$ ipython --no-banner

In [1]: import numpy as np

In [2]: np.set_printoptions(suppress=True, linewidth=100)

In [3]: data = np.load("mat.npy")

In [4]: data
Out[4]: 
array([[-1,  0,  1],
       [ 2,  3,  4],
       [ 5,  6,  7],
       [ 8,  9, 10],
       [11, 12, 13],
       [14, 15, 16]])

In [5]: rank = np.linalg.matrix_rank(data)

In [6]: rank
Out[6]: np.int64(2)

In [7]: N = np.linalg.svd(data)[2][rank:].T

In [8]: np.linalg.matrix_rank(data.T @ data), np.linalg.matrix_rank(data @ data.T)
Out[8]: (np.int64(2), np.int64(2))

In [9]: np.round(data @ N, 1) + 0
Out[9]: 
array([[0.],
       [0.],
       [0.],
       [0.],
       [0.],
       [0.]])

In [10]: np.round(N @ N.T, 1)
Out[10]: 
array([[ 0.2, -0.3,  0.2],
       [-0.3,  0.7, -0.3],
       [ 0.2, -0.3,  0.2]])

In [11]: [int(np.linalg.matrix_rank(np.delete(data, i, axis=0))) for i in range(6)]
Out[11]: [2, 2, 2, 2, 2, 2]

In [12]: [int(np.linalg.matrix_rank(data[:, :j + 1])) for j in range(3)]
Out[12]: [1, 2, 2]

In [13]: print([int(np.linalg.matrix_rank(data[:i])) for i in range(1, len(data) + 1)])
[1, 2, 2, 2, 2, 2]

In [14]: U, sigma, Vt = np.linalg.svd(data)

In [15]: np.argmax(sigma[:-1] / (sigma[1:] + 1e-6)) + 1
Out[15]: np.int64(2)

In [16]: other = U[:, :2] @ np.diag(sigma[:2]) @ Vt[:2]

In [17]: round(float(np.linalg.norm(data - other) / np.linalg.norm(data)), 1)
Out[17]: 0.0

In [18]: other.round(1) + 0
Out[18]: 
array([[-1.,  0.,  1.],
       [ 2.,  3.,  4.],
       [ 5.,  6.,  7.],
       [ 8.,  9., 10.],
       [11., 12., 13.],
       [14., 15., 16.]])

In [19]: round(float(np.linalg.norm(data - other, 2)), 1), round(sigma[2], 1)
Out[19]: (0.0, np.float64(0.0))

In [20]: round(float(np.abs(data - other).max()), 1)
Out[20]: 0.0

In [21]: np.linalg.matrix_rank(other)
Out[21]: np.int64(2)

In [22]: round(float(np.linalg.norm(data, 2) / np.linalg.norm(data)), 1)
Out[22]: 1.0

In [23]: print(np.linalg.matrix_rank(data, rtol=0.1))
1

In [24]: np.linalg.lstsq(data[:-1].T, data[-1])[2]
Out[24]: np.int32(2)

In [25]: x0 = np.array([0, 0, 1])

In [26]: x0 @ data
Traceback (most recent call last):
  Cell In[26], line 1
    x0 @ data
ValueError: matmul: Input operand 1 has a mismatch in its core dimension 0, with gufunc signature (n?,k),(k,m?)->(n?,m?) (size 6 is different from 3)


In [27]: (data @ x0).argmax()
Out[27]: np.int64(5)

In [28]: data @ x0
Out[28]: array([ 1,  4,  7, 10, 13, 16])

In [29]: print(data * x0)
[[ 0  0  1]
 [ 0  0  4]
 [ 0  0  7]
 [ 0  0 10]
 [ 0  0 13]
 [ 0  0 16]]

In [30]: print(data @ (2 * x0))
[ 2  8 14 20 26 32]

In [31]: E = np.array([[-4, 4], [0, 4], [-1, -5], [3, -2], [-4, -2], [5, 5], [-4, 16]])

In [32]: r0, g = data[3], data[4]

In [33]: print(r0 @ g)
326

In [34]: r0 @ r0
Out[34]: np.int64(245)

In [35]: pr = (r0 @ g) / (r0 @ r0) * r0

In [36]: print(pr.round(1))
[10.6 12.  13.3]

In [37]: (g - pr) @ r0
Out[37]: np.float64(0.0)

In [38]: print(np.linalg.matrix_rank(np.outer(r0, g)))
1

In [39]: round(float(np.linalg.norm(r0 + g) ** 2 + np.linalg.norm(r0 - g) ** 2), 1)
Out[39]: 1358.0

In [40]: np.outer(r0, g)
Out[40]: 
array([[ 88,  96, 104],
       [ 99, 108, 117],
       [110, 120, 130]])

In [41]: x0 = np.array([2, 0])

In [42]: a = np.maximum(E @ x0, 0)

In [43]: np.flatnonzero(a > 1e-9)
Out[43]: array([3, 5])

In [44]: np.round(np.tanh(E @ x0), 1)
Out[44]: array([-1.,  0., -1.,  1., -1.,  1., -1.])

In [45]: np.maximum(E @ (3 * x0), 0)
Out[45]: array([ 0,  0,  0, 18,  0, 30,  0])

In [46]: a
Out[46]: array([ 0,  0,  0,  6,  0, 10,  0])

In [47]: E * (a > 1e-9)[:, None]
Out[47]: 
array([[ 0,  0],
       [ 0,  0],
       [ 0,  0],
       [ 3, -2],
       [ 0,  0],
       [ 5,  5],
       [ 0,  0]])

In [48]: E.T @ a
Out[48]: array([68, 38])

In [49]: W = np.array([[-1, -2, -1, -9], [4, -5, 7, 0]])

In [50]: c = np.array([4, 1, 0, 3])

In [51]: hid = np.maximum(E @ W + c, 0)

In [52]: np.linalg.matrix_rank(hid)
Out[52]: np.int64(4)

In [53]: print(hid)
[[ 24   0  32  39]
 [ 20   0  28   3]
 [  0  28   0  12]
 [  0   5   0   0]
 [  0  19   0  39]
 [ 19   0  30   0]
 [ 72   0 116  39]]

In [54]: print((hid > 0).astype(int))
[[1 0 1 1]
 [1 0 1 1]
 [0 1 0 1]
 [0 1 0 0]
 [0 1 0 1]
 [1 0 1 0]
 [1 0 1 1]]

In [55]: basis = np.array([[0, 3], [3, 3], [3, 2], [3, 0]])

In [56]: (hid @ basis).round(6).argmax(axis=1)
Out[56]: array([0, 1, 0, 0, 0, 1, 0])

In [57]: hid @ basis
Out[57]: 
array([[213, 136],
       [ 93, 116],
       [120,  84],
       [ 15,  15],
       [174,  57],
       [ 90, 117],
       [465, 448]])

In [58]: round(float(np.linalg.norm(data[5], 1)), 1), np.round(np.linalg.norm(data[5], np.inf), 1)
Out[58]: (45.0, np.float64(16.0))

In [59]: np.linalg.norm(data, axis=1).argmax()
Out[59]: np.int64(5)

In [60]: np.round(np.linalg.norm(data, 1), 1), round(np.linalg.norm(data, np.inf), 1)
Out[60]: (np.float64(51.0), np.float64(45.0))

In [61]: round(np.linalg.norm(data, 2), 1)
Out[61]: np.float64(38.6)

In [62]: np.round(np.linalg.norm(data, axis=0), 1)
Out[62]: array([20.3, 22.2, 24.3])

In [63]: np.round(np.linalg.norm(data, axis=1), 1)
Out[63]: array([ 1.4,  5.4, 10.5, 15.7, 20.8, 26. ])

In [64]: print(np.round(np.linalg.norm(data) ** 2 / np.linalg.norm(data, 2) ** 2, 1))
1.0

In [65]: q, _ = np.linalg.qr(np.array([[-0.6, 0.5, 0.7],
    ...:     [-0.3, 1.3, 0.8],
    ...:     [-0.2, -0.8, 0.5],
    ...:     [-0.6, -0.7, -0.7]]))

In [66]: J = q @ q.T

In [67]: J.round(1)
Out[67]: 
array([[ 0.5,  0.4,  0.2,  0.2],
       [ 0.4,  0.6, -0.2, -0.2],
       [ 0.2, -0.2,  0.9, -0.1],
       [ 0.2, -0.2, -0.1,  0.9]])

In [68]: # projection: eigenvalues are 0 or 1

In [69]: x0 = np.array([3, 0, 0, 2])

In [70]: np.round(J @ J @ x0, 1)
Out[70]: array([2. , 0.9, 0.5, 2.4])

In [71]: round(float(np.trace(J)), 1)
Out[71]: 3.0

In [72]: np.round(J @ x0, 1)
Out[72]: array([2. , 0.9, 0.5, 2.4])

In [73]: np.round(np.linalg.eigvalsh(2 * J - np.eye(4)), 1)
Out[73]: array([-1.,  1.,  1.,  1.])

In [74]: round((x0 - J @ x0) @ (J @ x0), 1)
Out[74]: np.float64(0.0)

In [75]: np.round(np.linalg.norm(J, 2) / np.linalg.norm(J), 1)
Out[75]: np.float64(0.6)

In [76]: np.linalg.matrix_rank(J, rtol=0.1)
Out[76]: np.int64(3)

In [77]: np.argsort(-np.linalg.norm(J, axis=0).round(6), kind="stable")[:3]
Out[77]: array([3, 2, 1])

In [78]: U, sigma, Vt = np.linalg.svd(J)

In [79]: V = Vt[:(sigma > 1e-8).sum()]

In [80]: rng = np.random.default_rng(63258)

In [81]: x0 = J[1] + 3 * J[3] + rng.integers(2) * np.eye(4)[1]

In [82]: x0.round(1)
Out[82]: array([ 0.9,  1.2, -0.5,  2.6])

In [83]: np.linalg.matrix_rank(np.vstack([J, x0]))
Out[83]: np.int64(4)

In [84]: np.allclose(V.T @ V @ x0, x0)
Out[84]: False

In [85]: np.round(V.T @ V, 1)
Out[85]: 
array([[ 0.5,  0.4,  0.2,  0.2],
       [ 0.4,  0.6, -0.2, -0.2],
       [ 0.2, -0.2,  0.9, -0.1],
       [ 0.2, -0.2, -0.1,  0.9]])

In [86]: np.round(np.linalg.matrix_power(J, 4), 1)
Out[86]: 
array([[ 0.5,  0.4,  0.2,  0.2],
       [ 0.4,  0.6, -0.2, -0.2],
       [ 0.2, -0.2,  0.9, -0.1],
       [ 0.2, -0.2, -0.1,  0.9]])

In [87]: np.allclose(J, J.T)
Out[87]: True

In [88]: np.round(np.abs(np.linalg.eigvals(J)).max(), 1)
Out[88]: np.float64(1.0)

In [89]: np.round(J @ J, 1)
Out[89]: 
array([[ 0.5,  0.4,  0.2,  0.2],
       [ 0.4,  0.6, -0.2, -0.2],
       [ 0.2, -0.2,  0.9, -0.1],
       [ 0.2, -0.2, -0.1,  0.9]])

In [90]: J.inv()
Traceback (most recent call last):
  Cell In[90], line 1
    J.inv()
AttributeError: 'numpy.ndarray' object has no attribute 'inv'


In [91]: round(float(np.linalg.det(J)), 1)
Out[91]: -0.0

In [92]: (J - J.T) / 2
Out[92]: 
array([[0., 0., 0., 0.],
       [0., 0., 0., 0.],
       [0., 0., 0., 0.],
       [0., 0., 0., 0.]])
